% ipython --no-banner

In [1]: import numpy as np

In [2]: np.set_printoptions(precision=2, suppress=True, linewidth=100)

In [3]: def rnd(a):
   ...:     return np.round(a, 2) + 0
   ...: 

In [4]: X = np.load("out6.npy")

In [5]: X
Out[5]: 
array([[101.23,  79.78,  60.03,  -0.54],
       [ 99.12,  80.38,  60.8 ,  -0.07],
       [101.2 ,  79.23,  60.01,  -0.14],
       [ 99.5 ,  78.06,  59.6 ,  -0.92],
       [ 98.76,  79.42,  59.33,   0.42],
       [100.2 ,  79.81,  58.36,  -0.26],
       [ 99.92,  79.89,  60.49,  -0.74],
       [ 98.68,  79.22,  61.69,  -1.1 ],
       [100.19,  80.12,  61.1 ,  -0.04],
       [ 98.54,  80.21,  60.38,  -0.34],
       [100.24,  81.04,  61.46,   0.23],
       [ 98.9 ,  80.8 ,  60.35,  -0.58],
       [100.96,  79.41,  59.14,  -2.2 ],
       [ 99.98,  81.78,  60.3 ,  -0.21],
       [100.97,  79.52,  59.16,   1.7 ],
       [100.7 ,  79.07,  61.1 ,  -1.68],
       [ 99.91,  79.5 ,  58.93,   0.13],
       [101.23,  81.19,  59.52,   0.9 ],
       [ 99.56,  80.  ,  60.71,   0.74],
       [101.3 ,  78.85,  60.84,   0.79],
       [101.67,  79.47,  58.63,  -0.23],
       [100.43,  79.57,  60.9 ,   0.02],
       [ 99.44,  80.  ,  62.88,   0.12],
       [ 98.88,  80.89,  60.18,   1.52],
       [ 99.04,  79.39,  60.72,   0.23],
       [ 99.13,  81.35,  60.33,   0.7 ],
       [100.68,  78.7 ,  60.48,  -1.05],
       [100.3 ,  79.02,  59.75,   0.93]])

In [6]: Xc = (X - X.mean(axis=0)) / X.std(axis=0)

In [7]: rnd(Xc.std(axis=0))
Out[7]: array([1., 1., 1., 1.])

In [8]: np.argwhere(np.abs(Xc) > 2)
Out[8]: 
array([[ 3,  1],
       [12,  3],
       [13,  1],
       [14,  3],
       [22,  2]])

In [9]: beta = np.linalg.lstsq(np.delete(Xc, 0, axis=1), Xc[:, 0])[0]

In [10]: np.abs(beta).argmax()
Out[10]: np.int64(1)

In [11]: rnd(1 - np.var(Xc[:, 0] - np.delete(Xc, 0, axis=1) @ beta))
Out[11]: np.float64(0.14)

In [12]: rnd(beta)
Out[12]: array([-0.19, -0.29, -0.02])
